$ python3 -q
>>> import numpy as np
>>> np.set_printoptions(suppress=True, linewidth=200)
>>> W0 = np.load("w.npy")
>>> W0.round(3)
array([[0.02 , 0.02 , 0.137],
       [0.02 , 0.02 , 0.137],
       [0.137, 0.137, 0.961]])
>>> # applying it twice changes nothing
>>> np.round(W0 @ W0, 3)
array([[0.02 , 0.02 , 0.137],
       [0.02 , 0.02 , 0.137],
       [0.137, 0.137, 0.961]])
>>> (W0 - W0.T) / 2
array([[0., 0., 0.],
       [0., 0., 0.],
       [0., 0., 0.]])
>>> np.round(np.sort(np.abs(np.linalg.eigvals(W0))), 3) + 0
array([0., 0., 1.])
>>> r = np.linalg.matrix_rank(W0)
>>> r
np.int64(1)
>>> N = np.linalg.svd(W0)[2][r:].T
>>> np.allclose(W0 @ N, 0)
True
>>> np.round(W0 @ N, 3) + 0
array([[0., 0.],
       [0., 0.],
       [0., 0.]])
>>> np.round(N @ N.T, 3)
array([[ 0.98 , -0.02 , -0.137],
       [-0.02 ,  0.98 , -0.137],
       [-0.137, -0.137,  0.039]])
>>> evals, V = np.linalg.eigh(W0)
>>> vec = np.array([1, 0, 1])
>>> (np.sign(V[:, -1].round(6)) == np.sign(V[0, -1].round(6))).astype(int)
array([1, 1, 1])
>>> np.round(V * np.abs(evals) @ V.T, 3)
array([[0.02 , 0.02 , 0.137],
       [0.02 , 0.02 , 0.137],
       [0.137, 0.137, 0.961]])
>>> np.round(V * np.maximum(evals, 0) @ V.T, 3)
array([[0.02 , 0.02 , 0.137],
       [0.02 , 0.02 , 0.137],
       [0.137, 0.137, 0.961]])
>>> round(np.abs(W0).sum(axis=1).max(), 3), round(np.abs(evals).max(), 3)
(np.float64(1.235), np.float64(1.0))
>>> round(vec @ W0 @ vec, 3)
np.float64(1.255)
>>> P = np.triu(np.array([[1, 3, 1], [0, 2, 2], [3, 3, 1]]), 1) + np.eye(3)
>>> M2 = P @ W0 @ np.linalg.inv(P)
>>> np.trace(M2), np.trace(W0)
(np.float64(1.0), np.float64(1.0))
>>> round(np.linalg.det(M2), 3)
np.float64(-0.0)
>>> np.round(P @ W0 - W0 @ P, 3)
array([[ 0.196,  0.137,  1.314],
       [ 0.275,  0.216,  1.863],
       [ 0.   , -0.412, -0.412]])
>>> arr = np.tanh(np.array([[0.0],
...     [1.4],
...     [0.7],
...     [-1.3],
...     [-0.5],
...     [0.5],
...     [-0.4],
...     [0.8],
...     [-1.3],
...     [-0.4],
...     [0.3],
...     [0.3]]) @ np.array([[0.0, 0.2, 0.5]]))
>>> arr.round(3)
array([[ 0.   ,  0.   ,  0.   ],
       [ 0.   ,  0.273,  0.604],
       [ 0.   ,  0.139,  0.336],
       [ 0.   , -0.254, -0.572],
       [ 0.   , -0.1  , -0.245],
       [ 0.   ,  0.1  ,  0.245],
       [ 0.   , -0.08 , -0.197],
       [ 0.   ,  0.159,  0.38 ],
       [ 0.   , -0.254, -0.572],
       [ 0.   , -0.08 , -0.197],
       [ 0.   ,  0.06 ,  0.149],
       [ 0.   ,  0.06 ,  0.149]])
>>> # rows and columns are dependent
>>> Uu, sv, Vh = np.linalg.svd(arr)
>>> np.argmax(sv[:-1] / (sv[1:] + 1e-6)) + 1
np.int64(2)
>>> M2 = Uu[:, :2] @ np.diag(sv[:2]) @ Vh[:2]
>>> np.linalg.matrix_rank(arr, rtol=0.05)
np.int64(1)
>>> round(np.linalg.norm(arr - M2) / np.linalg.norm(arr), 3)
np.float64(0.0)
>>> M2.round(3)
array([[ 0.   ,  0.   ,  0.   ],
       [ 0.   ,  0.273,  0.604],
       [ 0.   ,  0.139,  0.336],
       [ 0.   , -0.254, -0.572],
       [ 0.   , -0.1  , -0.245],
       [ 0.   ,  0.1  ,  0.245],
       [ 0.   , -0.08 , -0.197],
       [ 0.   ,  0.159,  0.38 ],
       [ 0.   , -0.254, -0.572],
       [ 0.   , -0.08 , -0.197],
       [ 0.   ,  0.06 ,  0.149],
       [ 0.   ,  0.06 ,  0.149]])
>>> np.linalg.matrix_rank(M2)
np.int64(2)
>>> np.round(np.abs(arr - M2).max(), 3)
np.float64(0.0)
>>> np.abs(np.diag(np.linalg.qr(arr)[1])) > 1e-9
array([False,  True,  True])
>>> np.unique(arr.round(6), axis=0).shape
(9, 3)
>>> np.linalg.lstsq(arr[:-1].T, arr[-1])[2]
np.int32(2)
>>> round(np.trace(np.linalg.pinv(arr) @ arr), 3)
np.float64(2.0)
>>> w1 = np.array([[4, 2, 4, 4, 3], [3, 6, 4, -5, 3], [-6, 9, -2, -2, -1]])
>>> b = np.array([2, 0, 0, 2, -2])
>>> hid = np.maximum(arr @ w1 + b, 0)
>>> np.round((hid > 0).mean(axis=0), 3)
array([0.917, 0.5  , 0.417, 0.917, 0.   ])
>>> np.linalg.matrix_rank(hid)
np.int64(4)
>>> W2 = np.array([[-2, 4, 0], [1, 4, -5], [-5, 4, -5], [5, -2, 3], [2, -3, -2]])
>>> (hid @ W2).round(6).argmax(axis=1)
array([0, 1, 1, 2, 2, 1, 2, 1, 2, 2, 1, 1])
>>> np.argsort(-np.linalg.norm(W0, axis=0).round(6), kind="stable")[:3]
array([2, 0, 1])
>>> E = np.array([[3, -1, 3], [0, -1, 0], [5, 5, 8]])
>>> M2 = E / np.sqrt((E ** 2).mean(axis=1, keepdims=True))
>>> np.round(E - E.mean(axis=1, keepdims=True), 3)
array([[ 1.333, -2.667,  1.333],
       [ 0.333, -0.667,  0.333],
       [-1.   , -1.   ,  2.   ]])
>>> np.linalg.matrix_rank(E - E.mean(axis=1, keepdims=True))
np.int64(2)
>>> np.linalg.matrix_rank(M2) == np.linalg.matrix_rank(E)
np.True_
>>> np.round(np.linalg.norm(M2, axis=1), 3)
array([1.732, 1.732, 1.732])
>>> vec = np.array([-3, -3, -1])
>>> target = E @ vec
>>> b, lr = np.zeros(3), 1 / np.linalg.norm(E, 2) ** 2
>>> for i in range(40):
...     b -= lr * E.T @ (E @ b - target)
...     if i % 10 == 0: print(i, round(np.linalg.norm(E @ b - target), 3))
... 
0 3.181
10 1.624
20 0.955
30 0.715
>>> round(float(np.linalg.cond(E)), 3)
41.348
>>> b.round(3)
array([-1.332, -2.353, -2.451])
>>> T = np.stack([W0, -1 * W0, W0[::-1]])
>>> np.linalg.matrix_rank(T.reshape(3, -1))
np.int64(2)
>>> r = np.linalg.matrix_rank(arr)
>>> r
np.int64(2)
>>> N = np.linalg.svd(arr)[2][r:].T
>>> arr @ N
array([[0.],
       [0.],
       [0.],
       [0.],
       [0.],
       [0.],
       [0.],
       [0.],
       [0.],
       [0.],
       [0.],
       [0.]])
>>> N @ N.T
array([[1., 0., 0.],
       [0., 0., 0.],
       [0., 0., 0.]])
>>> np.linalg.matrix_rank(arr.T @ arr), np.linalg.matrix_rank(arr @ arr.T)
(np.int64(2), np.int64(2))
>>> N[:, 0] / N[np.abs(N[:, 0]).round(6).argmax(), 0]
array([1., 0., 0.])
>>> N.shape
(3, 1)
>>> [int(np.linalg.matrix_rank(arr[:i])) for i in range(1, len(arr) + 1)]
[0, 1, 2, 2, 2, 2, 2, 2, 2, 2, 2, 2]
>>> [int(np.linalg.matrix_rank(arr[:, :j + 1])) for j in range(3)]
[0, 1, 2]
>>> J = np.load("sample4.npy")
>>> J
array([[-0.28,  0.32,  0.04],
       [ 0.32, -1.38,  0.04],
       [ 1.18,  4.94, -0.7 ],
       [ 0.92,  0.47, -0.26]])
>>> np.allclose(J[:-1].T @ np.linalg.lstsq(J[:-1].T, J[-1])[0], J[-1])
True
>>> np.abs(np.diag(np.linalg.qr(J)[1])) > 1e-9
array([ True,  True, False])
>>> np.round(np.trace(np.linalg.pinv(J) @ J), 3)
np.float64(2.0)
>>> np.round(J @ np.linalg.pinv(J) @ J, 3)
array([[-0.28,  0.32,  0.04],
       [ 0.32, -1.38,  0.04],
       [ 1.18,  4.94, -0.7 ],
       [ 0.92,  0.47, -0.26]])
>>> np.unique(J.round(6), axis=0).shape
(4, 3)
>>> Uu, sv, Vh = np.linalg.svd(J)
>>> sv.round(3) + 0
array([5.332, 1.088, 0.   ])
>>> np.argmax(sv[:-1] / (sv[1:] + 1e-6)) + 1
np.int64(2)
>>> M2 = Uu[:, :2] @ np.diag(sv[:2]) @ Vh[:2]
>>> np.linalg.matrix_rank(J, rtol=0.05)
np.int64(2)
>>> round(float(np.linalg.norm(J - M2) / np.linalg.norm(J)), 3)
0.0
>>> M2.round(3)
array([[-0.28,  0.32,  0.04],
       [ 0.32, -1.38,  0.04],
       [ 1.18,  4.94, -0.7 ],
       [ 0.92,  0.47, -0.26]])
>>> np.linalg.matrix_rank(M2)
np.int64(2)
